$ python3 -q
>>> import numpy as np
>>> np.set_printoptions(precision=3, suppress=True, linewidth=120)
>>> rnd = lambda a: np.round(a, 3) + 0
>>> W0 = np.loadtxt("run11.csv", delimiter=",")
>>> W0
array([[0., 0., 0., 0., 0., 0., 0., 0.],
       [0., 0., 0., 0., 0., 0., 0., 0.],
       [0., 0., 0., 0., 1., 1., 1., 0.],
       [0., 0., 0., 0., 0., 0., 1., 1.],
       [0., 0., 1., 0., 0., 0., 1., 1.],
       [0., 0., 1., 0., 0., 0., 0., 1.],
       [0., 0., 1., 1., 1., 0., 0., 0.],
       [0., 0., 0., 1., 1., 1., 0., 0.]])
>>> np.argwhere(np.triu(W0))
array([[2, 4],
       [2, 5],
       [2, 6],
       [3, 6],
       [3, 7],
       [4, 6],
       [4, 7],
       [5, 7]])
>>> low = np.diag(W0.sum(axis=1)) - W0
>>> rnd(np.linalg.eigvalsh(low))
array([0.   , 0.   , 0.   , 1.586, 2.   , 3.   , 4.414, 5.   ])
>>> print(round(np.linalg.det(low[1:, 1:])))
0
>>> np.linalg.matrix_rank(low)
np.int64(5)
>>> low @ np.ones(8)
array([0., 0., 0., 0., 0., 0., 0., 0.])
>>> (np.linalg.eigvalsh(low) < 1e-8).sum()
np.int64(3)
>>> low
array([[ 0.,  0.,  0.,  0.,  0.,  0.,  0.,  0.],
       [ 0.,  0.,  0.,  0.,  0.,  0.,  0.,  0.],
       [ 0.,  0.,  3.,  0., -1., -1., -1.,  0.],
       [ 0.,  0.,  0.,  2.,  0.,  0., -1., -1.],
       [ 0.,  0., -1.,  0.,  3.,  0., -1., -1.],
       [ 0.,  0., -1.,  0.,  0.,  2.,  0., -1.],
       [ 0.,  0., -1., -1., -1.,  0.,  3.,  0.],
       [ 0.,  0.,  0., -1., -1., -1.,  0.,  3.]])
>>> print(np.allclose(low[:-1].T @ np.linalg.lstsq(low[:-1].T, low[-1])[0], low[-1]))
True
>>> np.linalg.lstsq(low[:-1].T, low[-1])[2]
np.int32(5)
>>> w, vecs = np.linalg.eigh(W0)
>>> vec = np.array([-1, 3, -1, 2, 0, 0, 2, 0])
>>> rnd(np.linalg.eigvalsh(W0[1:, 1:]))
array([-2.22 , -1.618, -0.231,  0.   ,  0.618,  0.71 ,  2.741])
>>> (np.sign(vecs[:, -1].round(6)) == np.sign(vecs[0, -1].round(6))).astype(int)
array([1, 1, 0, 0, 0, 0, 0, 0])
>>> print(rnd(vec @ W0 @ vec / (vec @ vec)), rnd(w[0]), rnd(w[-1]))
0.211 -2.22 2.741
>>> np.unique(W0.round(6), axis=0).shape
(7, 8)
>>> print(np.linalg.lstsq(W0[:-1].T, W0[-1])[2])
5
>>> K = np.load("case8.npy")
>>> K
array([[ 2,  2,  1,  2,  1,  2,  4],
       [ 4,  4,  3,  4,  3,  4,  6],
       [ 0,  0, -1,  0, -1,  0,  2],
       [ 1,  1,  0,  1,  0,  1,  3],
       [ 4,  4,  3,  4,  3,  4,  6],
       [-2, -2, -3, -2, -3, -2,  0],
       [ 1,  1,  0,  1,  0,  1,  3],
       [ 4,  4,  3,  4,  3,  4,  6],
       [ 2,  2,  1,  2,  1,  2,  4],
       [-1, -1, -2, -1, -2, -1,  1]])
>>> r0, g = K[5], K[2]
>>> r0 @ r0
np.int64(34)
>>> r0 @ g
np.int64(6)
>>> p = (r0 @ g) / (r0 @ r0) * r0
>>> np.outer(r0, g)
array([[ 0,  0,  2,  0,  2,  0, -4],
       [ 0,  0,  2,  0,  2,  0, -4],
       [ 0,  0,  3,  0,  3,  0, -6],
       [ 0,  0,  2,  0,  2,  0, -4],
       [ 0,  0,  3,  0,  3,  0, -6],
       [ 0,  0,  2,  0,  2,  0, -4],
       [ 0,  0,  0,  0,  0,  0,  0]])
>>> rnd(np.linalg.norm(r0 + g) ** 2 + np.linalg.norm(r0 - g) ** 2)
np.float64(80.0)
>>> print(rnd(g - p))
[ 0.353  0.353 -0.471  0.353 -0.471  0.353  2.   ]
>>> rnd(np.linalg.norm(K, 2) / np.linalg.norm(K))
np.float64(0.963)
>>> np.linalg.matrix_rank(K, rtol=0.1)
np.int64(2)
